>>> import numpy as np
>>> np.set_printoptions(suppress=True, linewidth=120)
>>> F = np.load("data.npy")
>>> F
array([[ 2,  0,  0,  0,  0,  0],
       [ 1, -2,  0,  0,  0,  0],
       [-2, -1,  0,  0,  0,  0],
       [ 0,  0,  2,  0,  0,  0],
       [ 0,  0,  1, -2,  0,  0],
       [ 0,  0, -2, -1,  0,  0],
       [ 0,  0,  0,  0,  2,  0],
       [ 0,  0,  0,  0,  1, -2],
       [ 0,  0,  0,  0, -2, -1]])
>>> A2 = F / np.linalg.norm(F, axis=1, keepdims=True)
>>> gram = A2 @ A2.T
>>> np.argwhere(np.triu(np.abs(gram) > 0.95, 1))
array([], shape=(0, 2), dtype=int64)
>>> np.degrees(np.arccos(np.clip(gram[2, 3], -1, 1)))
np.float64(90.0)
>>> np.round(np.linalg.norm(A2, axis=1), 2)
array([1., 1., 1., 1., 1., 1., 1., 1., 1.])
>>> gram.round(2) + 0
array([[ 1.  ,  0.45, -0.89,  0.  ,  0.  ,  0.  ,  0.  ,  0.  ,  0.  ],
       [ 0.45,  1.  ,  0.  ,  0.  ,  0.  ,  0.  ,  0.  ,  0.  ,  0.  ],
       [-0.89,  0.  ,  1.  ,  0.  ,  0.  ,  0.  ,  0.  ,  0.  ,  0.  ],
       [ 0.  ,  0.  ,  0.  ,  1.  ,  0.45, -0.89,  0.  ,  0.  ,  0.  ],
       [ 0.  ,  0.  ,  0.  ,  0.45,  1.  ,  0.  ,  0.  ,  0.  ,  0.  ],
       [ 0.  ,  0.  ,  0.  , -0.89,  0.  ,  1.  ,  0.  ,  0.  ,  0.  ],
       [ 0.  ,  0.  ,  0.  ,  0.  ,  0.  ,  0.  ,  1.  ,  0.45, -0.89],
       [ 0.  ,  0.  ,  0.  ,  0.  ,  0.  ,  0.  ,  0.45,  1.  ,  0.  ],
       [ 0.  ,  0.  ,  0.  ,  0.  ,  0.  ,  0.  , -0.89,  0.  ,  1.  ]])
>>> gram[2].round(2) + 0
array([-0.89,  0.  ,  1.  ,  0.  ,  0.  ,  0.  ,  0.  ,  0.  ,  0.  ])
>>> hat = F @ np.linalg.solve(F.T @ F, F.T)
>>> np.allclose(hat @ hat, hat)
True
>>> np.round(np.linalg.eigvalsh(hat), 2) + 0
array([0., 0., 0., 1., 1., 1., 1., 1., 1.])
>>> np.linalg.matrix_rank(np.eye(9) - hat)
np.int64(3)
>>> hat @ F[:, 1]
array([ 0., -2., -1.,  0.,  0.,  0.,  0.,  0.,  0.])
>>> A2 = np.c_[F[:, :4] @ np.array([[2, 2, 2, 2], [-2, -3, 0, 1], [-3, -2, -1, 3], [-1, -2, -1, -1]]), np.array([4, 1, 6, 2, 6, 2, 6, 3, 6])]
>>> A2
array([[ 4,  4,  4,  4,  4],
       [ 6,  8,  2,  0,  1],
       [-2, -1, -4, -5,  6],
       [-6, -4, -2,  6,  2],
       [-1,  2,  1,  5,  6],
       [ 7,  6,  3, -5,  2],
       [ 0,  0,  0,  0,  6],
       [ 0,  0,  0,  0,  3],
       [ 0,  0,  0,  0,  6]])
>>> np.round(np.linalg.norm(A2 - F @ np.linalg.lstsq(F, A2)[0], axis=0), 2)
array([0.  , 0.  , 0.  , 0.  , 9.55])
>>> np.round(np.linalg.lstsq(F, A2[:, 0])[0], 2)
array([ 2., -2., -3., -1.,  0.,  0.])
>>> x0 = np.array([1, 2, -2, 0, -1, 1])
>>> target = F @ x0
>>> c, lr = np.zeros(6), 1 / np.linalg.norm(F, 2) ** 2
>>> for i in range(30):
...     c -= lr * F.T @ (F @ c - target)
...     if i % 10 == 0: print(i, round(np.linalg.norm(F @ c - target), 2))
... 
0 2.22
10 0.0
20 0.0
>>> round(float(np.linalg.cond(F)), 2)
1.34
>>> x0 = np.array([0, 5, 2, 4, 0, 0])
>>> target = F @ x0
>>> np.round(np.linalg.pinv(F) @ F, 2)
array([[1., 0., 0., 0., 0., 0.],
       [0., 1., 0., 0., 0., 0.],
       [0., 0., 1., 0., 0., 0.],
       [0., 0., 0., 1., 0., 0.],
       [0., 0., 0., 0., 1., 0.],
       [0., 0., 0., 0., 0., 1.]])
>>> np.round(np.linalg.solve(F.T @ F, F.T @ target), 2)
array([0., 5., 2., 4., 0., 0.])
>>> rng = np.random.default_rng(5087)
>>> target = target + 0.05 * rng.normal(size=9)
>>> target.round(2)
array([-0.06, -9.96, -4.96,  3.91, -6.  , -8.1 ,  0.01,  0.03, -0.04])
>>> c, *_ = np.linalg.lstsq(F, target)
>>> c.round(2) + 0
array([-0.02,  4.98,  2.  ,  4.02,  0.02,  0.  ])
>>> [round(float(np.linalg.norm(np.linalg.solve(F.T @ F + lam * np.eye(6), F.T @ target))), 2) for lam in (0, 1, 10, 100)]
[6.7, 5.63, 2.33, 0.35]
>>> np.round(F.T @ (target - F @ c), 2) + 0
array([0., 0., 0., 0., 0., 0.])
>>> A2 = np.array([[-1, 0, 1, 1], [-4, -3, 5, -2], [-3, -4, 2, -1], [0, -5, -4, 2]])
>>> X = np.triu(A2, 1)
>>> X
array([[ 0,  0,  1,  1],
       [ 0,  0,  5, -2],
       [ 0,  0,  0, -1],
       [ 0,  0,  0,  0]])
>>> np.linalg.lstsq(X[:-1].T, X[-1])[2]
np.int32(2)
>>> np.allclose(X[:-1].T @ np.linalg.lstsq(X[:-1].T, X[-1])[0], X[-1])
True
>>> np.abs(np.diag(np.linalg.qr(X)[1])) > 1e-9
array([False, False, False, False])
>>> U, sv, Vt = np.linalg.svd(X)
>>> np.argmax(sv[:-1] / (sv[1:] + 1e-6)) + 1
np.int64(2)
>>> sv.round(2) + 0
array([5.43, 1.6 , 0.  , 0.  ])
>>> A2 = U[:, :2] @ np.diag(sv[:2]) @ Vt[:2]
>>> np.linalg.matrix_rank(X, rtol=0.05)
np.int64(2)
>>> A2.round(2) + 0
array([[ 0.,  0.,  1.,  1.],
       [ 0.,  0.,  5., -2.],
       [ 0.,  0.,  0., -1.],
       [ 0.,  0.,  0.,  0.]])
>>> round(np.linalg.norm(X - A2, 2), 2), round(sv[2], 2)
(np.float64(0.0), np.float64(0.0))
>>> np.linalg.matrix_rank(X - X[0, 0] * np.eye(4))
np.int64(2)
>>> A = np.load("out7.npy")
>>> A
array([[ 0.1, -2. , -2. ],
       [-3. ,  1.1,  1. ],
       [ 0. , -2. , -1.9]])
>>> x0 = np.array([3, 0, 2])
>>> np.round(A @ np.ones(3), 2)
array([-3.9, -0.9, -3.9])
>>> (A * x0).sum(axis=1)
array([-3.7, -7. , -3.8])
>>> np.sign((A @ x0).round(6))
array([-1., -1., -1.])
>>> A @ x0
array([-3.7, -7. , -3.8])
>>> A @ np.eye(3)[2]
array([-2. ,  1. , -1.9])
>>> A2 = np.linalg.inv(A)
>>> round(float(np.linalg.slogdet(A)[0]), 2)
-1.0
>>> np.round(A @ A2, 2) + 0
array([[1., 0., 0.],
       [0., 1., 0.],
       [0., 0., 1.]])
>>> np.round(np.linalg.cond(A), 2)
np.float64(86.04)
>>> np.round(np.linalg.inv(A2), 2) + 0
array([[ 0.1, -2. , -2. ],
       [-3. ,  1.1,  1. ],
       [ 0. , -2. , -1.9]])
